% ipython --no-banner

In [1]: import numpy as np

In [2]: from numpy import linalg as LA

In [3]: np.set_printoptions(suppress=True, linewidth=120)

In [4]: def tidy(a):
   ...:     return np.round(a, 2) + 0
   ...: 

In [5]: arr = np.load("layer14.npy")

In [6]: arr
Out[6]: 
array([[1, 0, 1, 1, 1],
       [2, 1, 2, 2, 0],
       [1, 0, 1, 1, 1]])

In [7]: theta = np.radians(30)

In [8]: r_ = np.eye(5)

In [9]: r_[4, 4] = r_[3, 3] = np.cos(theta)

In [10]: r_[4, 3], r_[3, 4] = -np.sin(theta), np.sin(theta)

In [11]: tidy(r_)
Out[11]: 
array([[ 1.  ,  0.  ,  0.  ,  0.  ,  0.  ],
       [ 0.  ,  1.  ,  0.  ,  0.  ,  0.  ],
       [ 0.  ,  0.  ,  1.  ,  0.  ,  0.  ],
       [ 0.  ,  0.  ,  0.  ,  0.87,  0.5 ],
       [ 0.  ,  0.  ,  0.  , -0.5 ,  0.87]])

In [12]: A2 = arr @ r_.T

In [13]: print(tidy(LA.det(r_)), tidy(np.trace(r_)))
1.0 4.73

In [14]: tidy(A2)
Out[14]: 
array([[ 1.  ,  0.  ,  1.  ,  1.37,  0.37],
       [ 2.  ,  1.  ,  2.  ,  1.73, -1.  ],
       [ 1.  ,  0.  ,  1.  ,  1.37,  0.37]])

In [15]: np.allclose(LA.norm(arr, axis=1), LA.norm(A2, axis=1))
Out[15]: True

In [16]: J = np.maximum(np.array([[-3],
    ...:     [-3],
    ...:     [-2],
    ...:     [0],
    ...:     [3],
    ...:     [1],
    ...:     [1],
    ...:     [-3],
    ...:     [3],
    ...:     [0],
    ...:     [0],
    ...:     [3],
    ...:     [0],
    ...:     [-3],
    ...:     [1],
    ...:     [0],
    ...:     [3],
    ...:     [-2],
    ...:     [-1],
    ...:     [-2],
    ...:     [3],
    ...:     [-2],
    ...:     [0],
    ...:     [-3],
    ...:     [2],
    ...:     [3],
    ...:     [-1],
    ...:     [1],
    ...:     [-2],
    ...:     [1],
    ...:     [3],
    ...:     [-3],
    ...:     [2],
    ...:     [3],
    ...:     [1],
    ...:     [3],
    ...:     [-3],
    ...:     [1],
    ...:     [3]]) @ np.array([[0, 2, -3, 1, -2, 2]]) + np.array([0, 1, 1, 0, 1, 1]), 0)

In [17]: J
Out[17]: 
array([[ 0,  0, 10,  0,  7,  0],
       [ 0,  0, 10,  0,  7,  0],
       [ 0,  0,  7,  0,  5,  0],
       [ 0,  1,  1,  0,  1,  1],
       [ 0,  7,  0,  3,  0,  7],
       [ 0,  3,  0,  1,  0,  3],
       [ 0,  3,  0,  1,  0,  3],
       [ 0,  0, 10,  0,  7,  0],
       [ 0,  7,  0,  3,  0,  7],
       [ 0,  1,  1,  0,  1,  1],
       [ 0,  1,  1,  0,  1,  1],
       [ 0,  7,  0,  3,  0,  7],
       [ 0,  1,  1,  0,  1,  1],
       [ 0,  0, 10,  0,  7,  0],
       [ 0,  3,  0,  1,  0,  3],
       [ 0,  1,  1,  0,  1,  1],
       [ 0,  7,  0,  3,  0,  7],
       [ 0,  0,  7,  0,  5,  0],
       [ 0,  0,  4,  0,  3,  0],
       [ 0,  0,  7,  0,  5,  0],
       [ 0,  7,  0,  3,  0,  7],
       [ 0,  0,  7,  0,  5,  0],
       [ 0,  1,  1,  0,  1,  1],
       [ 0,  0, 10,  0,  7,  0],
       [ 0,  5,  0,  2,  0,  5],
       [ 0,  7,  0,  3,  0,  7],
       [ 0,  0,  4,  0,  3,  0],
       [ 0,  3,  0,  1,  0,  3],
       [ 0,  0,  7,  0,  5,  0],
       [ 0,  3,  0,  1,  0,  3],
       [ 0,  7,  0,  3,  0,  7],
       [ 0,  0, 10,  0,  7,  0],
       [ 0,  5,  0,  2,  0,  5],
       [ 0,  7,  0,  3,  0,  7],
       [ 0,  3,  0,  1,  0,  3],
       [ 0,  7,  0,  3,  0,  7],
       [ 0,  0, 10,  0,  7,  0],
       [ 0,  3,  0,  1,  0,  3],
       [ 0,  7,  0,  3,  0,  7]])

In [18]: tidy(LA.norm(J[26], 1)), tidy(LA.norm(J[26], np.inf))
Out[18]: (np.float64(7.0), np.float64(4.0))

In [19]: tidy(LA.norm(J[26] - J[29]))
Out[19]: np.float64(6.63)

In [20]: tidy(LA.norm(J, 1)), tidy(LA.norm(J, np.inf))
Out[20]: (np.float64(119.0), np.float64(17.0))
